$ python3 -q
>>> import numpy as np
>>> import numpy.linalg as la
>>> np.set_printoptions(precision=2, suppress=True, linewidth=160)
>>> F = np.loadtxt("mat.csv", delimiter=",")
>>> print(F)
[[-3.48  0.77 -1.68 -5.14 -5.71  4.88 -4.66 -1.69  2.6   0.11 -2.87  6.85  1.81 -1.2 ]
 [ 2.16 -1.65 -0.37 -3.12  0.61  3.23 -2.41  0.46 -0.22  2.89  1.12  2.76 -1.77  3.98]
 [-1.51  0.9  -1.17 -4.33 -4.46  4.34 -3.52 -2.17  1.44  0.74 -1.42  4.81 -0.02  0.24]
 [ 0.21  1.21 -0.91 -3.09 -2.98  3.62 -2.33 -2.76 -0.12  1.06 -0.34  2.74 -1.65  1.42]
 [-0.68  1.43  0.31 -1.88 -4.01  1.27 -3.09 -1.23  0.76  2.59 -2.33  1.41 -0.5   1.3 ]
 [-3.97  1.71 -2.55 -5.61 -6.38  5.84 -3.48 -3.89  2.21 -1.92 -2.08  7.09  1.39 -2.56]
 [-1.91  1.16 -2.19 -3.48 -2.99  4.59 -0.84 -3.62  0.53 -2.59  0.22  4.47 -0.17 -1.7 ]
 [-0.45  0.97 -1.06 -0.34 -0.39  1.11  1.22 -2.05 -0.41 -2.07  0.66  0.27 -0.56 -1.42]
 [ 1.84 -0.66 -1.21 -3.56  0.18  4.32 -1.5  -1.7  -0.78  0.95  1.8   3.25 -2.13  2.73]
 [ 1.28  0.42 -2.12 -3.51 -0.15  5.25 -0.15 -3.48 -1.27 -1.    2.51  3.5  -2.44  1.35]
 [ 2.09 -0.57 -0.14 -3.85 -1.14  3.98 -4.1  -0.15  0.02  4.22 -0.12  3.71 -1.98  4.69]]
>>> vec = np.array([1, 3, 1, 1, 3, 5, 2, 5, 1, 0, 4, 0, 5, 0])
>>> F @ vec
array([-18.32,   4.59, -18.22, -19.19, -27.03, -22.51,  -9.34,  -2.94,   1.5 ,   1.58,  -6.44])
>>> (F * vec).sum(axis=1)
array([-18.32,   4.59, -18.22, -19.19, -27.03, -22.51,  -9.34,  -2.94,   1.5 ,   1.58,  -6.44])
>>> np.sign((F @ vec).round(6))
array([-1.,  1., -1., -1., -1., -1., -1., -1.,  1.,  1., -1.])
>>> F @ np.ones(14)
array([ -9.41,   7.67,  -6.13,  -3.92,  -4.65, -14.2 ,  -8.52,  -4.52,   3.53,   0.19,   6.66])
>>> F @ (2 * vec)
array([-36.64,   9.18, -36.44, -38.38, -54.06, -45.02, -18.68,  -5.88,   3.  ,   3.16, -12.88])
>>> vec @ F
Traceback (most recent call last):
  File "<python-input-11>", line 1, in <module>
    vec @ F
    ~~~~^~~
ValueError: matmul: Input operand 1 has a mismatch in its core dimension 0, with gufunc signature (n?,k),(k,m?)->(n?,m?) (size 11 is different from 14)
>>> round(float(la.norm(F[10], 1)), 2), round(la.norm(F[10], np.inf), 2)
(30.76, np.float64(4.69))
>>> la.norm(F, axis=1)
array([13.77,  8.39, 10.34,  7.77,  7.18, 15.18,  9.78,  4.09,  8.31,  9.34, 10.54])
>>> la.norm(F, axis=0)
array([ 6.97,  3.71,  4.86, 12.31, 11.36, 13.65,  9.4 ,  8.02,  4.13,  7.15,  5.61, 13.93,  5.11,  7.99])
>>> print(np.round(la.norm(F[10] - F[6]), 2))
11.88
>>> vec = np.array([1, 0, 1, 2, 1, 0, 0, 1, 2, 1, 2, 2, 1, 1])
>>> h1 = np.maximum(F @ vec, 0)
>>> np.maximum(F @ (3 * vec), 0)
array([ 0.  , 27.12,  0.  ,  0.  ,  0.  ,  0.  ,  0.  ,  0.  ,  6.24,  0.  , 21.33])
>>> np.tanh(F @ vec)
array([-1.  ,  1.  , -1.  , -1.  , -1.  , -1.  , -1.  , -1.  ,  0.97, -1.  ,  1.  ])
>>> np.flatnonzero(h1 > 1e-9)
array([ 1,  8, 10])
>>> np.maximum(F @ vec, 0) - np.maximum(-F @ vec, 0)
array([ -8.96,   9.04,  -7.35,  -7.23,  -6.3 , -16.66, -11.69,  -7.64,   2.08,  -4.1 ,   7.11])
>>> A = np.loadtxt("m.csv", delimiter=",")
>>> print(A)
[[0. 0. 0. 2. 1. 1. 3. 0. 0.]
 [0. 0. 0. 2. 1. 1. 3. 1. 2.]
 [0. 0. 0. 2. 2. 0. 0. 0. 0.]
 [2. 2. 2. 0. 0. 0. 0. 0. 0.]
 [1. 1. 2. 0. 0. 0. 0. 0. 0.]
 [1. 1. 0. 0. 0. 0. 0. 0. 0.]
 [3. 3. 0. 0. 0. 0. 0. 0. 0.]
 [0. 1. 0. 0. 0. 0. 0. 0. 0.]
 [0. 2. 0. 0. 0. 0. 0. 0. 0.]]
>>> # equal to its transpose
>>> vec = np.array([1, 0, 0, 2, 3, 2, 3, 1, 2])
>>> A * vec
array([[0., 0., 0., 4., 3., 2., 9., 0., 0.],
       [0., 0., 0., 4., 3., 2., 9., 1., 4.],
       [0., 0., 0., 4., 6., 0., 0., 0., 0.],
       [2., 0., 0., 0., 0., 0., 0., 0., 0.],
       [1., 0., 0., 0., 0., 0., 0., 0., 0.],
       [1., 0., 0., 0., 0., 0., 0., 0., 0.],
       [3., 0., 0., 0., 0., 0., 0., 0., 0.],
       [0., 0., 0., 0., 0., 0., 0., 0., 0.],
       [0., 0., 0., 0., 0., 0., 0., 0., 0.]])
>>> A @ vec
array([18., 23., 10.,  2.,  1.,  1.,  3.,  0.,  0.])
>>> (A * vec).sum(axis=1)
array([18., 23., 10.,  2.,  1.,  1.,  3.,  0.,  0.])
